>>> import numpy as np
>>> np.set_printoptions(precision=2, suppress=True, linewidth=100, floatmode="fixed")
>>> M = np.loadtxt("data.csv", delimiter=",")
>>> M
array([[ 4.00, -2.00, -1.00,  3.00,  0.00],
       [-2.00, -6.00,  2.00,  5.00, -5.00],
       [-1.00,  2.00,  4.00, -1.00, -3.00],
       [ 3.00,  5.00, -1.00,  2.00,  5.00],
       [ 0.00, -5.00, -3.00,  5.00,  4.00]])
>>> # equal to its transpose
>>> (M + M.T) / 2
array([[ 4.00, -2.00, -1.00,  3.00,  0.00],
       [-2.00, -6.00,  2.00,  5.00, -5.00],
       [-1.00,  2.00,  4.00, -1.00, -3.00],
       [ 3.00,  5.00, -1.00,  2.00,  5.00],
       [ 0.00, -5.00, -3.00,  5.00,  4.00]])
>>> np.round(np.linalg.det(M), 2)
np.float64(-1924.0)
>>> M @ M
array([[ 30.00,  17.00, -15.00,   9.00,  28.00],
       [ 17.00,  94.00,   8.00, -53.00,  29.00],
       [-15.00,   8.00,  31.00, -14.00, -39.00],
       [  9.00, -53.00, -14.00,  64.00,   8.00],
       [ 28.00,  29.00, -39.00,   8.00,  75.00]])
>>> np.sort(np.abs(np.linalg.eigvals(M)))
array([ 0.89,  3.40,  4.97, 10.69, 11.95])
>>> assert M == M.T
Traceback (most recent call last):
  File "<python-input-9>", line 1, in <module>
    assert M == M.T
           ^^^^^^^^
ValueError: The truth value of an array with more than one element is ambiguous. Use a.any() or a.all()
>>> np.allclose(M, M.T)
True
>>> np.allclose(M @ M.T, M.T @ M)
True
>>> M.inv()
Traceback (most recent call last):
  File "<python-input-12>", line 1, in <module>
    M.inv()
    ^^^^^
AttributeError: 'numpy.ndarray' object has no attribute 'inv'
>>> X = np.load("test13.npy")
>>> X.round(2) + 0
array([[ -5.38, -11.17,  22.75,  -0.08,  -5.71,  26.58,   5.54,  11.09, -15.09, -17.12, -13.21,
         20.71],
       [ -2.61,  -7.31,  16.73,  -0.47,  -4.24,  19.71,   3.42,   6.84, -10.77, -12.84,  -9.38,
         14.53],
       [ -1.43,  -5.56,  13.84,  -0.65,  -3.49,  16.38,   2.46,   4.92,  -8.75, -10.73,  -7.54,
         11.59],
       [ -1.05,  -4.99,  12.85,  -0.70,  -3.23,  15.23,   2.14,   4.28,  -8.07, -10.00,  -6.91,
         10.60],
       [  0.86,  -1.44,   6.04,  -0.99,  -1.31,   7.25,   0.22,   0.45,  -3.63,  -4.83,  -2.63,
          3.95],
       [  1.01,  -0.98,   4.95,  -1.00,  -0.98,   5.94,  -0.01,  -0.02,  -2.97,  -3.96,  -1.97,
          2.95],
       [  1.04,  -0.79,   4.47,  -1.00,  -0.84,   5.36,  -0.10,  -0.20,  -2.68,  -3.57,  -1.68,
          2.53],
       [  0.67,   0.02,   1.27,  -0.69,   0.05,   1.47,  -0.36,  -0.72,  -0.87,  -0.94,  -0.04,
          0.13],
       [  0.40,   0.03,   0.69,  -0.49,   0.12,   0.77,  -0.26,  -0.52,  -0.53,  -0.46,   0.10,
         -0.08],
       [  0.26,   0.02,   0.45,  -0.36,   0.12,   0.49,  -0.19,  -0.38,  -0.37,  -0.28,   0.11,
         -0.10],
       [  0.04,   0.00,   0.08,  -0.08,   0.04,   0.08,  -0.04,  -0.08,  -0.08,  -0.04,   0.04,
         -0.04],
       [  0.00,   0.00,  -0.01,   0.01,   0.00,  -0.01,   0.00,   0.01,   0.01,   0.00,   0.00,
          0.00],
       [ -0.10,   0.03,  -0.30,   0.34,  -0.21,  -0.28,   0.16,   0.31,   0.35,   0.11,  -0.21,
          0.20]])
>>> left, sigma, Vh = np.linalg.svd(X, full_matrices=False)
>>> (sigma > 1e-8).sum()
np.int64(3)
>>> np.cumsum(sigma ** 2) / np.sum(sigma ** 2)
array([0.99, 1.00, 1.00, 1.00, 1.00, 1.00, 1.00, 1.00, 1.00, 1.00, 1.00, 1.00])
>>> np.round(left.T @ left, 2) + 0
array([[1.00, 0.00, 0.00, 0.00, 0.00, 0.00, 0.00, 0.00, 0.00, 0.00, 0.00, 0.00],
       [0.00, 1.00, 0.00, 0.00, 0.00, 0.00, 0.00, 0.00, 0.00, 0.00, 0.00, 0.00],
       [0.00, 0.00, 1.00, 0.00, 0.00, 0.00, 0.00, 0.00, 0.00, 0.00, 0.00, 0.00],
       [0.00, 0.00, 0.00, 1.00, 0.00, 0.00, 0.00, 0.00, 0.00, 0.00, 0.00, 0.00],
       [0.00, 0.00, 0.00, 0.00, 1.00, 0.00, 0.00, 0.00, 0.00, 0.00, 0.00, 0.00],
       [0.00, 0.00, 0.00, 0.00, 0.00, 1.00, 0.00, 0.00, 0.00, 0.00, 0.00, 0.00],
       [0.00, 0.00, 0.00, 0.00, 0.00, 0.00, 1.00, 0.00, 0.00, 0.00, 0.00, 0.00],
       [0.00, 0.00, 0.00, 0.00, 0.00, 0.00, 0.00, 1.00, 0.00, 0.00, 0.00, 0.00],
       [0.00, 0.00, 0.00, 0.00, 0.00, 0.00, 0.00, 0.00, 1.00, 0.00, 0.00, 0.00],
       [0.00, 0.00, 0.00, 0.00, 0.00, 0.00, 0.00, 0.00, 0.00, 1.00, 0.00, 0.00],
       [0.00, 0.00, 0.00, 0.00, 0.00, 0.00, 0.00, 0.00, 0.00, 0.00, 1.00, 0.00],
       [0.00, 0.00, 0.00, 0.00, 0.00, 0.00, 0.00, 0.00, 0.00, 0.00, 0.00, 1.00]])
>>> np.abs(left[:, 0]).round(6).argmax()
np.int64(0)
>>> left.shape, sigma.shape, Vh.shape
((13, 12), (12,), (12, 12))
>>> E = np.loadtxt("sample1.csv", delimiter=",")
>>> E
array([[-0.08,  0.13, -0.29, -0.04, -0.23,  0.86,  0.31],
       [ 0.34, -0.41, -0.59, -0.28,  0.53,  0.01,  0.03],
       [-0.83,  0.03, -0.41, -0.30, -0.07, -0.24, -0.02],
       [ 0.15, -0.05,  0.16, -0.68, -0.28,  0.18, -0.61],
       [ 0.38,  0.07, -0.28, -0.22, -0.63, -0.40,  0.42],
       [-0.19, -0.69,  0.47, -0.25, -0.05,  0.06,  0.45],
       [ 0.04,  0.57,  0.27, -0.51,  0.43, -0.04,  0.39]])
>>> # keeps lengths
>>> vec = np.array([-3, -2, -1, -2, 4, -4, 2])
>>> rhs = E @ vec
>>> rhs
array([-3.42,  3.12,  4.08, -2.24, -0.63,  2.41,  2.16])
>>> np.round(np.linalg.solve(E.T, E[1]), 2) + 0
array([0.00, 1.00, 0.00, 0.00, 0.00, 0.00, 0.00])
>>> (E + E.T) / 2
array([[-0.08,  0.23, -0.56,  0.05,  0.07,  0.34,  0.17],
       [ 0.23, -0.41, -0.28, -0.16,  0.30, -0.34,  0.30],
       [-0.56, -0.28, -0.41, -0.07, -0.17,  0.12,  0.13],
       [ 0.05, -0.16, -0.07, -0.68, -0.25, -0.03, -0.56],
       [ 0.07,  0.30, -0.17, -0.25, -0.63, -0.23,  0.43],
       [ 0.34, -0.34,  0.12, -0.03, -0.23,  0.06,  0.20],
       [ 0.17,  0.30,  0.13, -0.56,  0.43,  0.20,  0.39]])
>>> round(float(np.linalg.det(E)), 2)
1.0
>>> np.allclose(E @ E.T, E.T @ E)
True
>>> E.inv()
Traceback (most recent call last):
  File "<python-input-31>", line 1, in <module>
    E.inv()
    ^^^^^
AttributeError: 'numpy.ndarray' object has no attribute 'inv'
>>> np.round(np.linalg.matrix_power(E, 2), 2) + 0
array([[ 0.04, -0.51,  0.61, -0.24,  0.35,  0.12,  0.42],
       [ 0.48,  0.26,  0.21,  0.34, -0.50,  0.16,  0.52],
       [ 0.38,  0.03,  0.24,  0.44,  0.36, -0.66, -0.20],
       [-0.42, -0.42, -0.19,  0.75,  0.02,  0.11,  0.18],
       [ 0.05,  0.49,  0.03,  0.21,  0.63,  0.56, -0.02],
       [-0.66,  0.50,  0.40,  0.00, -0.06, -0.32,  0.24],
       [ 0.07,  0.08, -0.58, -0.18,  0.32, -0.31,  0.65]])
>>> np.round((E - E.T) / 2, 2) + 0
array([[ 0.00, -0.10,  0.27, -0.10, -0.30,  0.53,  0.14],
       [ 0.10,  0.00, -0.31, -0.12,  0.23,  0.35, -0.27],
       [-0.27,  0.31,  0.00, -0.23,  0.11, -0.35, -0.15],
       [ 0.10,  0.12,  0.23,  0.00, -0.03,  0.22, -0.05],
       [ 0.30, -0.23, -0.11,  0.03,  0.00, -0.17,  0.00],
       [-0.53, -0.35,  0.35, -0.22,  0.17,  0.00,  0.24],
       [-0.14,  0.27,  0.15,  0.05,  0.00, -0.24,  0.00]])
>>> np.round(np.abs(np.linalg.eigvals(E)).max(), 2)
np.float64(1.0)
>>> vec = np.array([7, 7, -5, -9, 4, 3, 1])
>>> np.round(np.linalg.norm(vec), 2), round(np.linalg.norm(E @ vec), 2)
(np.float64(15.17), np.float64(15.17))
>>> np.abs(np.linalg.eigvals(E))
array([1.00, 1.00, 1.00, 1.00, 1.00, 1.00, 1.00])
>>> E.T @ (E @ vec)
array([ 7.00,  7.00, -5.00, -9.00,  4.00,  3.00,  1.00])
